>>> import numpy as np
>>> np.set_printoptions(precision=2, suppress=True, linewidth=140)
>>> tidy = lambda a: np.round(a, 2) + 0
>>> arr = np.load("x.npy")
>>> arr
array([[0, 3, 1, 1],
       [0, 0, 0, 0],
       [3, 3, 1, 2],
       [1, 0, 0, 1],
       [2, 2, 0, 3],
       [1, 3, 1, 2],
       [3, 5, 1, 5],
       [4, 3, 1, 3],
       [5, 5, 1, 5],
       [0, 0, 0, 0],
       [1, 0, 0, 1],
       [0, 0, 0, 0],
       [3, 3, 1, 2],
       [3, 2, 0, 4],
       [1, 0, 0, 1],
       [3, 6, 2, 3],
       [1, 0, 0, 1],
       [3, 2, 0, 4],
       [3, 2, 0, 4],
       [2, 5, 1, 4],
       [1, 0, 0, 1],
       [0, 0, 0, 0],
       [0, 0, 0, 0],
       [0, 0, 0, 0],
       [0, 0, 0, 0],
       [1, 0, 0, 1],
       [1, 0, 0, 1],
       [3, 3, 1, 2]])
>>> cen = arr - arr.mean(axis=0)
>>> evecs = np.linalg.svd(cen)[2][:3]
>>> A2 = cen - cen @ evecs.T @ evecs
>>> tidy(np.diag(evecs.T @ evecs))
array([0.99, 0.88, 0.22, 0.92])
>>> tidy((cen @ evecs.T).std(axis=0))
array([2.71, 0.96, 0.55])
>>> tidy(np.linalg.norm(A2) / np.linalg.norm(cen))
np.float64(0.03)
>>> lab = arr[:, 1] > np.median(arr[:, 1])
>>> f = arr[lab].mean(axis=0) - arr[~lab].mean(axis=0)
>>> np.argsort(-np.abs(f).round(6), kind="stable")
array([1, 3, 0, 2])
>>> tidy(f)
array([2.21, 3.36, 0.79, 2.64])
>>> X = np.load("arr.npy")
>>> X
array([[0, 1, 0],
       [0, 7, 0],
       [2, 0, 0],
       [0, 0, 0]])
>>> # looks like rank 2
>>> t = np.radians(60)
>>> r_ = np.eye(3)
>>> r_[0, 0] = r_[2, 2] = np.cos(t)
>>> r_[0, 2], r_[2, 0] = -np.sin(t), np.sin(t)
>>> tidy(r_)
array([[ 0.5 ,  0.  , -0.87],
       [ 0.  ,  1.  ,  0.  ],
       [ 0.87,  0.  ,  0.5 ]])
>>> A2 = X @ r_.T
>>> tidy(A2)
array([[0.  , 1.  , 0.  ],
       [0.  , 7.  , 0.  ],
       [1.  , 0.  , 1.73],
       [0.  , 0.  , 0.  ]])
>>> tidy(np.linalg.det(r_)), np.trace(r_)
(np.float64(1.0), np.float64(2.0))
>>> Uu, sig, Vh = np.linalg.svd(A2)
>>> evecs = Vh[:(sig > 1e-8).sum()]
>>> rng = np.random.default_rng(672651)
>>> vec = A2[1] + 3 * A2[0] + rng.integers(2) * np.eye(3)[1]
>>> vec
array([ 0., 10.,  0.])
>>> tidy(evecs.T @ evecs)
array([[0.25, 0.  , 0.43],
       [0.  , 1.  , 0.  ],
       [0.43, 0.  , 0.75]])
>>> tidy(np.diag(evecs.T @ evecs))
array([0.25, 1.  , 0.75])
>>> np.allclose(evecs.T @ evecs @ vec, vec)
True
>>> np.linalg.matrix_rank(np.vstack([A2, vec]))
np.int64(2)
>>> Uu, sig, Vh = np.linalg.svd(X)
>>> evecs = Vh[:(sig > 1e-8).sum()]
>>> vec = X[3] + 5 * X[1] + rng.integers(2) * np.eye(3)[2]
>>> vec
array([ 0., 35.,  0.])
>>> tidy(np.linalg.norm(vec - evecs.T @ evecs @ vec))
np.float64(0.0)
>>> evecs.T @ evecs
array([[1., 0., 0.],
       [0., 1., 0.],
       [0., 0., 0.]])
>>> np.linalg.matrix_rank(np.vstack([X, vec]))
np.int64(2)
>>> [round(float(x), 2) for x in np.linalg.svd(X, compute_uv=False)[:3]]
[7.07, 2.0, 0.0]
>>> np.argsort(-np.linalg.norm(X, axis=0).round(6), kind="stable")[:3]
array([1, 0, 2])
>>> vec = np.array([-4, -6, -9])
>>> X @ np.ones(3)
array([1., 7., 2., 0.])
>>> X @ vec
array([ -6, -42,  -8,   0])
>>> (X * vec).sum(axis=1)
array([ -6, -42,  -8,   0])
>>> X @ (2 * vec)
array([-12, -84, -16,   0])
>>> X * vec
array([[  0,  -6,   0],
       [  0, -42,   0],
       [ -8,   0,   0],
       [  0,   0,   0]])
>>> np.einsum("ij,j->i", X, vec)
array([ -6, -42,  -8,   0])
>>> X @ np.eye(3)[0]
array([0., 0., 2., 0.])
>>> E = np.loadtxt("block10.csv", delimiter=",")
>>> E
array([[ 2.,  1.,  0.],
       [ 0.,  0.,  0.],
       [10.,  5.,  0.],
       [ 8.,  4.,  0.],
       [ 8.,  4.,  0.]])
>>> # row 4 repeats row 3
>>> A2 = E[0, 0] * E[1:] - np.outer(E[1:, 0], E[0])
>>> A2
array([[0., 0., 0.],
       [0., 0., 0.],
       [0., 0., 0.],
       [0., 0., 0.]])
>>> np.linalg.matrix_rank(A2), np.linalg.matrix_rank(E)
(np.int64(0), np.int64(1))
>>> feats = np.array([[1.0, 0.5, 0.25], [0.5, 1.0, 0.5], [0.25, 0.5, 1.0]])
>>> # symmetric, so the eigenvalues are real
>>> Uu, sig, Vh = np.linalg.svd(E)
>>> evecs = Vh[:(sig > 1e-8).sum()]
>>> vec = E[3] + 2 * E[0] + rng.integers(2) * np.eye(3)[1]
>>> vec
array([12.,  7.,  0.])
>>> np.allclose(evecs.T @ evecs @ vec, vec)
False
>>> tidy(evecs.T @ evecs)
array([[0.8, 0.4, 0. ],
       [0.4, 0.2, 0. ],
       [0. , 0. , 0. ]])
>>> tidy(np.linalg.norm(vec - evecs.T @ evecs @ vec))
np.float64(0.89)
